$ python3 -q
>>> import numpy as np
>>> from numpy import linalg as LA
>>> np.set_printoptions(precision=2, suppress=True, linewidth=200)
>>> A2 = np.array([[3, 0, -2, 1],
...     [-1, 1, 2, 3],
...     [-2, -2, -1, -2],
...     [3, -1, 0, 3],
...     [2, -1, -3, 2]])
>>> Z = np.array([[7, -3, -4, 6, -1],
...     [8, 1, -4, 5, -1],
...     [5, 0, -3, -8, -8],
...     [4, -8, 0, -8, -2]])
>>> rng = np.random.default_rng(73)
>>> arr = A2 @ Z + 0.1 * rng.normal(size=(5, 5))
>>> print(arr)
[[ 14.89 -16.92  -6.04  26.03  11.03]
 [ 22.81 -19.95  -6.1  -41.12 -21.89]
 [-43.16  19.84  18.92   2.14  16.09]
 [ 24.98 -33.82  -8.08 -11.18  -7.93]
 [ -0.98 -22.97   4.89  15.06  19.03]]
>>> O, V = LA.qr(arr[:, :4])[0], LA.qr(arr[:, 4:])[0]
>>> s = LA.svd(O.T @ V, compute_uv=False)
>>> print(np.round(LA.norm(O @ O.T - V @ V.T, 2), 2))
1.0
>>> print(np.degrees(np.arccos(s.clip(0, 1))))
[0.51]
>>> print(s)
[1.]
>>> U, s, vt = LA.svd(arr)
>>> print(np.argmax(s[:-1] / (s[1:] + 1e-6)) + 1)
4
>>> A2 = U[:, :4] @ np.diag(s[:4]) @ vt[:4]
>>> print(round(float(LA.norm(arr - A2) / LA.norm(arr)), 2))
0.0
>>> print(LA.matrix_rank(A2))
4
>>> print(LA.matrix_rank(arr, rtol=0.05))
3
>>> A2 = arr / LA.norm(arr, axis=1, keepdims=True)
>>> C2 = A2 @ A2.T
>>> print(C2[3])
[ 0.37  0.77 -0.85  1.    0.26]
>>> print(np.round(np.degrees(np.arccos(np.clip(C2[3, 2], -1, 1))), 2))
148.38
>>> T = np.stack([arr, -3 * arr, arr[::-1]])
>>> print(LA.matrix_rank(T))
[5 5 5]
>>> print((T @ arr.T).shape)
(3, 5, 5)
>>> A2 = arr / np.sqrt((arr ** 2).mean(axis=1, keepdims=True))
>>> print(LA.matrix_rank(A2) == LA.matrix_rank(arr))
True
>>> print(A2[1])
[ 0.91 -0.8  -0.24 -1.64 -0.88]
>>> A2 = np.array([[2, 1], [1, 2]])
>>> Z = np.array([[-3, -2, 4], [-1, -3, -4], [4, 0, -3]])
>>> K = np.kron(A2, Z)
>>> print(K)
[[-6 -4  8 -3 -2  4]
 [-2 -6 -8 -1 -3 -4]
 [ 8  0 -6  4  0 -3]
 [-3 -2  4 -6 -4  8]
 [-1 -3 -4 -2 -6 -8]
 [ 4  0 -3  8  0 -6]]
>>> O, R = LA.qr(K)
>>> print(np.round(O.T @ O, 2) + 0)
[[1. 0. 0. 0. 0. 0.]
 [0. 1. 0. 0. 0. 0.]
 [0. 0. 1. 0. 0. 0.]
 [0. 0. 0. 1. 0. 0.]
 [0. 0. 0. 0. 1. 0.]
 [0. 0. 0. 0. 0. 1.]]
>>> print(np.round(O @ R, 2) + 0)
[[-6. -4.  8. -3. -2.  4.]
 [-2. -6. -8. -1. -3. -4.]
 [ 8.  0. -6.  4.  0. -3.]
 [-3. -2.  4. -6. -4.  8.]
 [-1. -3. -4. -2. -6. -8.]
 [ 4.  0. -3.  8.  0. -6.]]
